>>> import numpy as np
>>> import numpy.linalg as la
>>> np.set_printoptions(precision=2, suppress=True, linewidth=120, floatmode="fixed")
>>> data = np.load("block1.npy")
>>> data
array([[ 2.00, -2.00,  0.00],
       [-2.00,  1.00, -2.00],
       [ 0.00, -2.00,  1.00]])
>>> # symmetric
>>> w, vecs = la.eigh(data)
>>> x0 = np.array([5, 4, 6])
>>> (np.sign(vecs[:, -1].round(6)) == np.sign(vecs[0, -1].round(6))).astype(int)
array([1, 0, 1])
>>> vecs * np.maximum(w, 0) @ vecs.T
array([[ 2.26, -1.52,  0.36],
       [-1.52,  1.86, -1.34],
       [ 0.36, -1.34,  1.50]])
>>> np.abs(data).sum(axis=1).max(), round(np.abs(w).max(), 2)
(np.float64(5.0), np.float64(4.14))
>>> out = data[0, 0] * data[1:] - np.outer(data[1:, 0], data[0])
>>> out
array([[ 0.00, -2.00, -4.00],
       [ 0.00, -4.00,  2.00]])
>>> data[:, 0] / data[0, 0]
array([ 1.00, -1.00,  0.00])
>>> np.flatnonzero(~out.round(6).any(axis=1))
array([], dtype=int64)
>>> la.matrix_rank(out), la.matrix_rank(data)
(np.int64(2), np.int64(3))
>>> mat = np.loadtxt("w.csv", delimiter=",")
>>> mat
array([[ 0.73,  0.11,  0.23, -0.09, -0.34, -0.12],
       [ 0.11,  0.59,  0.12,  0.09,  0.28, -0.36],
       [ 0.23,  0.12,  0.57,  0.33,  0.06,  0.26],
       [-0.09,  0.09,  0.33,  0.27,  0.18,  0.19],
       [-0.34,  0.28,  0.06,  0.18,  0.37, -0.06],
       [-0.12, -0.36,  0.26,  0.19, -0.06,  0.46]])
>>> left, s, VT = la.svd(mat)
>>> vecs = VT[:(s > 1e-8).sum()]
>>> rng = np.random.default_rng(29)
>>> x0 = mat[3] + 3 * mat[1] + rng.integers(2) * np.eye(6)[4]
>>> x0
array([ 0.23,  1.88,  0.69,  0.56,  2.03, -0.88])
>>> vecs.T @ vecs
array([[ 0.73,  0.11,  0.23, -0.09, -0.34, -0.12],
       [ 0.11,  0.59,  0.12,  0.09,  0.28, -0.36],
       [ 0.23,  0.12,  0.57,  0.33,  0.06,  0.26],
       [-0.09,  0.09,  0.33,  0.27,  0.18,  0.19],
       [-0.34,  0.28,  0.06,  0.18,  0.37, -0.06],
       [-0.12, -0.36,  0.26,  0.19, -0.06,  0.46]])
>>> np.allclose(vecs.T @ vecs @ x0, x0)
False
>>> w, vecs = la.eigh(mat)
>>> x0 = np.array([-3, -2, 2, -2, -1, -2])
>>> vecs * np.abs(w) @ vecs.T
array([[ 0.73,  0.11,  0.23, -0.09, -0.34, -0.12],
       [ 0.11,  0.59,  0.12,  0.09,  0.28, -0.36],
       [ 0.23,  0.12,  0.57,  0.33,  0.06,  0.26],
       [-0.09,  0.09,  0.33,  0.27,  0.18,  0.19],
       [-0.34,  0.28,  0.06,  0.18,  0.37, -0.06],
       [-0.12, -0.36,  0.26,  0.19, -0.06,  0.46]])
>>> round(x0 @ mat @ x0 / (x0 @ x0), 2), round(float(w[0]), 2), np.round(w[-1], 2)
(np.float64(0.14), -0.0, np.float64(1.0))
>>> np.round(np.abs(mat).sum(axis=1).max(), 2), round(np.abs(w).max(), 2)
(np.float64(1.61), np.float64(1.0))
>>> W0 = np.load("arr.npy")
>>> W0
array([[5.00, 1.00, 0.00, 0.00, 0.00, 0.00],
       [0.00, 5.00, 1.00, 0.00, 0.00, 0.00],
       [0.00, 0.00, 5.00, 1.00, 0.00, 0.00],
       [0.00, 0.00, 0.00, 5.00, 1.00, 0.00],
       [0.00, 0.00, 0.00, 0.00, 5.00, 1.00],
       [0.00, 0.00, 0.00, 0.00, 0.00, 5.00]])
>>> idx = rng.permutation(6)
>>> out = W0[:, idx] * rng.choice([-1, 1], 6)
>>> out
array([[ 0.00, -5.00,  0.00, -1.00,  0.00, -0.00],
       [ 0.00, -0.00,  0.00, -5.00,  1.00, -0.00],
       [ 0.00, -0.00,  1.00, -0.00,  5.00, -0.00],
       [ 0.00, -0.00,  5.00, -0.00,  0.00, -1.00],
       [ 1.00, -0.00,  0.00, -0.00,  0.00, -5.00],
       [ 5.00, -0.00,  0.00, -0.00,  0.00, -0.00]])
>>> left, _, VT = la.svd(W0.T @ out)
>>> np.round(left @ VT, 2) + 0
array([[ 0.00, -1.00,  0.00,  0.00,  0.00,  0.00],
       [ 0.00,  0.00,  0.00, -1.00,  0.00,  0.00],
       [ 0.00,  0.00,  0.00,  0.00,  1.00,  0.00],
       [ 0.00,  0.00,  1.00,  0.00,  0.00,  0.00],
       [ 0.00,  0.00,  0.00,  0.00,  0.00, -1.00],
       [ 1.00,  0.00,  0.00,  0.00,  0.00,  0.00]])
>>> T = np.stack([W0, -2 * W0, W0[::-1]])
>>> np.einsum("bij,cij->bc", T, T)
array([[ 155.00, -310.00,   10.00],
       [-310.00,  620.00,  -20.00],
       [  10.00,  -20.00,  155.00]])
>>> la.matrix_rank(T.reshape(3, -1))
np.int64(2)
>>> T.shape
(3, 6, 6)
>>> W0 @ W0
array([[25.00, 10.00,  1.00,  0.00,  0.00,  0.00],
       [ 0.00, 25.00, 10.00,  1.00,  0.00,  0.00],
       [ 0.00,  0.00, 25.00, 10.00,  1.00,  0.00],
       [ 0.00,  0.00,  0.00, 25.00, 10.00,  1.00],
       [ 0.00,  0.00,  0.00,  0.00, 25.00, 10.00],
       [ 0.00,  0.00,  0.00,  0.00,  0.00, 25.00]])
>>> x0 = np.array([-3, -1, 0, -1, 2, 2])
>>> h = np.maximum(mat @ x0, 0)
>>> np.maximum(mat @ x0, 0) - np.maximum(-mat @ x0, 0)
array([-3.11, -1.16, -0.50,  0.66,  1.17,  1.32])
>>> np.maximum(mat @ (3 * x0), 0)
array([0.00, 0.00, 0.00, 1.98, 3.52, 3.96])
>>> np.flatnonzero(h > 1e-9)
array([3, 4, 5])
>>> h
array([0.00, 0.00, 0.00, 0.66, 1.17, 1.32])
>>> arr = np.array([[1, 1, -1, -1, 1, 1, -1, -1],
...     [1, -1, -1, 1, 1, -1, -1, 1],
...     [1, 1, 1, 1, 1, 1, 1, 1]])
>>> arr
array([[ 1,  1, -1, -1,  1,  1, -1, -1],
       [ 1, -1, -1,  1,  1, -1, -1,  1],
       [ 1,  1,  1,  1,  1,  1,  1,  1]])
>>> # column 4 repeats column 0
>>> u, g = arr[0], arr[2]
>>> u @ g
np.int64(0)
>>> p = (u @ g) / (u @ u) * u
>>> la.matrix_rank(np.outer(u, g))
np.int64(1)
>>> p
array([ 0.00,  0.00, -0.00, -0.00,  0.00,  0.00, -0.00, -0.00])
>>> x0 = np.array([0, 4, -3, -1, 1, -6, 7, 6])
>>> h = np.maximum(arr @ x0, 0)
>>> np.tanh(arr @ x0)
array([-1.00,  1.00,  1.00])
>>> np.flatnonzero(h > 1e-9)
array([1, 2])
>>> arr * (h > 1e-9)[:, None]
array([[ 0,  0,  0,  0,  0,  0,  0,  0],
       [ 1, -1, -1,  1,  1, -1, -1,  1],
       [ 1,  1,  1,  1,  1,  1,  1,  1]])
>>> h
array([0, 4, 8])
>>> theta = np.radians(112)
>>> R = np.eye(8)
>>> R[4, 4] = R[2, 2] = np.cos(theta)
>>> R[4, 2], R[2, 4] = -np.sin(theta), np.sin(theta)
>>> R
array([[ 1.00,  0.00,  0.00,  0.00,  0.00,  0.00,  0.00,  0.00],
       [ 0.00,  1.00,  0.00,  0.00,  0.00,  0.00,  0.00,  0.00],
       [ 0.00,  0.00, -0.37,  0.00,  0.93,  0.00,  0.00,  0.00],
       [ 0.00,  0.00,  0.00,  1.00,  0.00,  0.00,  0.00,  0.00],
       [ 0.00,  0.00, -0.93,  0.00, -0.37,  0.00,  0.00,  0.00],
       [ 0.00,  0.00,  0.00,  0.00,  0.00,  1.00,  0.00,  0.00],
       [ 0.00,  0.00,  0.00,  0.00,  0.00,  0.00,  1.00,  0.00],
       [ 0.00,  0.00,  0.00,  0.00,  0.00,  0.00,  0.00,  1.00]])
>>> out = arr @ R.T
>>> round(la.det(R), 2), round(float(np.trace(R)), 2)
(np.float64(1.0), 5.25)
>>> out
array([[ 1.00,  1.00,  1.30, -1.00,  0.55,  1.00, -1.00, -1.00],
       [ 1.00, -1.00,  1.30,  1.00,  0.55, -1.00, -1.00,  1.00],
       [ 1.00,  1.00,  0.55,  1.00, -1.30,  1.00,  1.00,  1.00]])
